In [1]: import numpy as np

In [2]: np.set_printoptions(precision=1, suppress=True, linewidth=160)

In [3]: def tidy(a):
   ...:     return np.round(a, 1) + 0
   ...: 

In [4]: M = np.load("run12.npy")

In [5]: M
Out[5]: 
array([[ -4.1, -19.7,  -5.1,  -2.1],
       [  2. ,  -8.4,  -1.8,  -8.3],
       [ -5.9, -18.8,  -6.9,  34.6],
       [  5.4,   1.2,  -1.7, -24.5],
       [ -2.8,  12.8,  -2.8, -14.9],
       [ 11.8, -16.2,  -4.8, -37.6],
       [  3.1, -15.5, -10.7, -15.5],
       [ -1.7,  -1.5,  10.5, -21.6],
       [-10.8,  21.2,  -5. ,  -7. ],
       [-13.8,  10.7,   2.4,  -1.5],
       [ -1.5,   5.2,  17.1,  -0.5],
       [  3.1, -14.3,   7. , -16.3],
       [  2. ,   8.8,   1.3,   6. ],
       [ 12. , -11.5,   1.6,  20.8],
       [ -9. , -24.7,   0. ,  18.6],
       [-14. ,  -0.5,  -4.4, -12.7],
       [-18.6, -39.6,   3. , -45.2],
       [ -4. ,  17. , -12.9,   8.5],
       [ -4.3,   1.8,  -8.2,  -6.5],
       [-17.5,   5.9,  -4.7,  -3.8],
       [  1.8,   0. ,   5.4, -16.3],
       [  3.7,  22.7,   8. ,   2.3],
       [ -9.5,  -1.8,   2.7,   9.4],
       [ -1.9, -14.3,   3.4,  23. ]])

In [6]: Xc = M - M.mean(axis=0)

In [7]: evecs = np.linalg.svd(Xc)[2][:2]

In [8]: A2 = Xc - Xc @ evecs.T @ evecs

In [9]: np.linalg.norm(A2, axis=1).round(6).argmax()
Out[9]: np.int64(10)

In [10]: tidy(np.diag(evecs.T @ evecs))
Out[10]: array([0., 1., 0., 1.])

In [11]: print(tidy(np.linalg.norm(A2) / np.linalg.norm(Xc)))
0.4

In [12]: G = M.T @ M

In [13]: (M @ M.T).shape
Out[13]: (24, 24)

In [14]: print(tidy(np.linalg.svd(M, compute_uv=False) ** 2))
[8997.7 5317.8 1799.8 1061.1]

In [15]: print(np.linalg.matrix_rank(G))
4

In [16]: print(tidy(G))
[[1785.8  274.8  169.9  308.1]
 [ 274.8 5716.    86.6 1155.5]
 [ 169.9   86.6 1107.9 -144.6]
 [ 308.1 1155.5 -144.6 8566.7]]

In [17]: tidy(np.linalg.eigvalsh(G)[::-1])
Out[17]: array([8997.7, 5317.8, 1799.8, 1061.1])

In [18]: x0 = np.array([1, -2, -3, 0])

In [19]: a = np.maximum(G @ x0, 0)

In [20]: np.tanh(G @ x0)
Out[20]: array([ 1., -1., -1., -1.])

In [21]: tidy(np.maximum(G @ x0, 0) - np.maximum(-G @ x0, 0))
Out[21]: array([   726.5, -11416.9,  -3327. ,  -1569.1])

In [22]: tidy(a)
Out[22]: array([726.5,   0. ,   0. ,   0. ])

In [23]: Xc = M - M.mean(axis=0)

In [24]: Uu, s, Vt = np.linalg.svd(Xc, full_matrices=False)

In [25]: np.abs(Vt[0]).argmax()
Out[25]: np.int64(3)

In [26]: np.linalg.matrix_rank(Xc)
Out[26]: np.int64(4)

In [27]: np.searchsorted(np.cumsum(s ** 2) / (s ** 2).sum(), 0.9) + 1
Out[27]: np.int64(3)

In [28]: np.abs(Uu[:, 0]).argmax()
Out[28]: np.int64(16)

In [29]: tidy((s ** 2).sum() ** 2 / (s ** 4).sum())
Out[29]: np.float64(2.6)

In [30]: tidy(s)
Out[30]: array([91. , 72.4, 40. , 32.5])

In [31]: z = M[:, 3] > np.median(M[:, 3])

In [32]: u = M[z].mean(axis=0) - M[~z].mean(axis=0)

In [33]: tidy(u)
Out[33]: array([-2. ,  3.2,  1.7, 28.5])

In [34]: z.astype(int)
Out[34]: array([1, 0, 1, 0, 0, 0, 0, 0, 0, 1, 1, 0, 1, 1, 1, 0, 0, 1, 0, 1, 0, 1, 1, 1])

In [35]: J = np.load("out0.npy")

In [36]: J
Out[36]: 
array([[ 0, -9, -2,  0,  9,  0],
       [ 0, -3,  0,  0,  2,  0]])

In [37]: Uu, s, Vt = np.linalg.svd(J)

In [38]: tidy(s)
Out[38]: array([13.4,  0.9])

In [39]: np.argmax(s[:-1] / (s[1:] + 1e-6)) + 1
Out[39]: np.int64(1)

In [40]: A2 = Uu[:, :1] @ np.diag(s[:1]) @ Vt[:1]

In [41]: tidy(np.linalg.norm(J - A2) / np.linalg.norm(J))
Out[41]: np.float64(0.1)

In [42]: print(tidy(A2))
[[ 0.  -9.1 -1.9  0.   8.9  0. ]
 [ 0.  -2.5 -0.5  0.   2.4  0. ]]

In [43]: print(np.linalg.matrix_rank(A2))
1

In [44]: W = np.array([[2, 1, 0, 0],
    ...:     [0, 2, 1, 2],
    ...:     [2, 0, 2, 1],
    ...:     [0, 2, 0, 1],
    ...:     [2, 0, 0, 0],
    ...:     [1, 1, 1, 0]])

In [45]: b = np.array([-2, 0, 2, 0])

In [46]: act = np.maximum(J @ W + b, 0)

In [47]: np.linalg.matrix_rank(act)
Out[47]: np.int64(1)

In [48]: C = np.array([[3, -3], [-2, -3], [1, 3], [3, 1]])

In [49]: print(act @ C)
[[ 36 -36]
 [  6  -6]]

In [50]: print(W @ C)
[[ 4 -9]
 [ 3 -1]
 [11  1]
 [-1 -5]
 [ 6 -6]
 [ 2 -3]]

In [51]: np.argsort(-np.linalg.norm(J, axis=0).round(6), kind="stable")[:3]
Out[51]: array([1, 4, 2])

In [52]: [round(float(x), 1) for x in np.linalg.svd(J, compute_uv=False)[:3]]
Out[52]: [13.4, 0.9]

In [53]: print(np.linalg.cond(J) > 100)
False

In [54]: u = np.array([2, -3, 0])

In [55]: np.array([np.convolve(row, u, "same") for row in J])
Out[55]: 
array([[-18,  23,   6,  18, -27,   0],
       [ -6,   9,   0,   4,  -6,   0]])

In [56]: np.correlate(J[0], J[1], "full")
Out[56]: array([  0,   0, -18,  -4,   0,  45,   6,   0, -27,   0,   0])

In [57]: print(np.cross(J[0, :3], J[1, :3]))
[-6  0  0]

In [58]: np.convolve(J[0], u)
Out[58]: array([  0, -18,  23,   6,  18, -27,   0,   0])

In [59]: np.polyval(u, J[0])
Out[59]: array([  0, 189,  14,   0, 135,   0])

In [60]: u, r1 = J[1], J[0]

In [61]: u @ u
Out[61]: np.int64(13)

In [62]: u @ r1
Out[62]: np.int64(45)

In [63]: pr = (u @ r1) / (u @ u) * u

In [64]: tidy(r1 - pr)
Out[64]: array([ 0. ,  1.4, -2. ,  0. ,  2.1,  0. ])

In [65]: np.linalg.matrix_rank(np.outer(u, r1))
Out[65]: np.int64(1)

In [66]: feats = np.array([[0.7, -0.5, -1.7, -0.4, -1.3, 0.7, -2.5],
    ...:     [-1.8, 0.6, -0.8, 1.2, -0.2, 1.3, -0.5],
    ...:     [0.9, -0.2, 0.7, -0.6, -0.9, -1.0, 0.1],
    ...:     [0.8, -0.1, 1.3, 0.3, -0.6, 2.1, 1.6],
    ...:     [1.2, 2.0, -0.2, 0.5, -0.3, -0.8, 0.9]])

In [67]: rng = np.random.default_rng(183)

In [68]: feats[1] = feats[4] + 0.3 * rng.normal(size=7)

In [69]: tidy(feats)
Out[69]: 
array([[ 0.7, -0.5, -1.7, -0.4, -1.3,  0.7, -2.5],
       [ 1.6,  2.1,  0.1,  0.9, -0.4, -1.4,  0.3],
       [ 0.9, -0.2,  0.7, -0.6, -0.9, -1. ,  0.1],
       [ 0.8, -0.1,  1.3,  0.3, -0.6,  2.1,  1.6],
       [ 1.2,  2. , -0.2,  0.5, -0.3, -0.8,  0.9]])

In [70]: A2 = feats / np.sqrt((feats ** 2).mean(axis=1, keepdims=True))

In [71]: print(np.linalg.matrix_rank(feats - feats.mean(axis=1, keepdims=True)))
5

In [72]: np.linalg.matrix_rank(A2) == np.linalg.matrix_rank(feats)
Out[72]: np.True_

In [73]: tidy(A2[0])
Out[73]: array([ 0.5, -0.4, -1.3, -0.3, -1. ,  0.5, -1.9])

In [74]: tidy(np.linalg.norm(A2, axis=1))
Out[74]: array([2.6, 2.6, 2.6, 2.6, 2.6])

In [75]: def softmax(z):
    ...:     e = np.exp(z - z.max(axis=-1, keepdims=True))
    ...:     return e / e.sum(axis=-1, keepdims=True)
    ...: 

In [76]: tidy(softmax(feats[1]))
Out[76]: array([0.3, 0.4, 0.1, 0.1, 0. , 0. , 0.1])

In [77]: tidy(softmax(10 * feats[1]))
Out[77]: array([0., 1., 0., 0., 0., 0., 0.])

In [78]: tidy(softmax(feats[1] + 5))
Out[78]: array([0.3, 0.4, 0.1, 0.1, 0. , 0. , 0.1])

In [79]: scores = feats @ feats.T / np.sqrt(7)

In [80]: tidy(softmax(scores))
Out[80]: 
array([[1. , 0. , 0. , 0. , 0. ],
       [0. , 0.6, 0. , 0. , 0.3],
       [0.1, 0.2, 0.4, 0.1, 0.2],
       [0. , 0. , 0. , 0.9, 0. ],
       [0. , 0.5, 0. , 0. , 0.4]])

In [81]: tidy(softmax(scores)[1] @ feats)
Out[81]: array([ 1.4,  1.9,  0. ,  0.7, -0.4, -1.1,  0.5])

In [82]: tidy(softmax(scores + np.triu(np.full(scores.shape, -np.inf), 1)))
Out[82]: 
array([[1. , 0. , 0. , 0. , 0. ],
       [0. , 1. , 0. , 0. , 0. ],
       [0.1, 0.3, 0.5, 0. , 0. ],
       [0. , 0. , 0. , 1. , 0. ],
       [0. , 0.5, 0. , 0. , 0.4]])
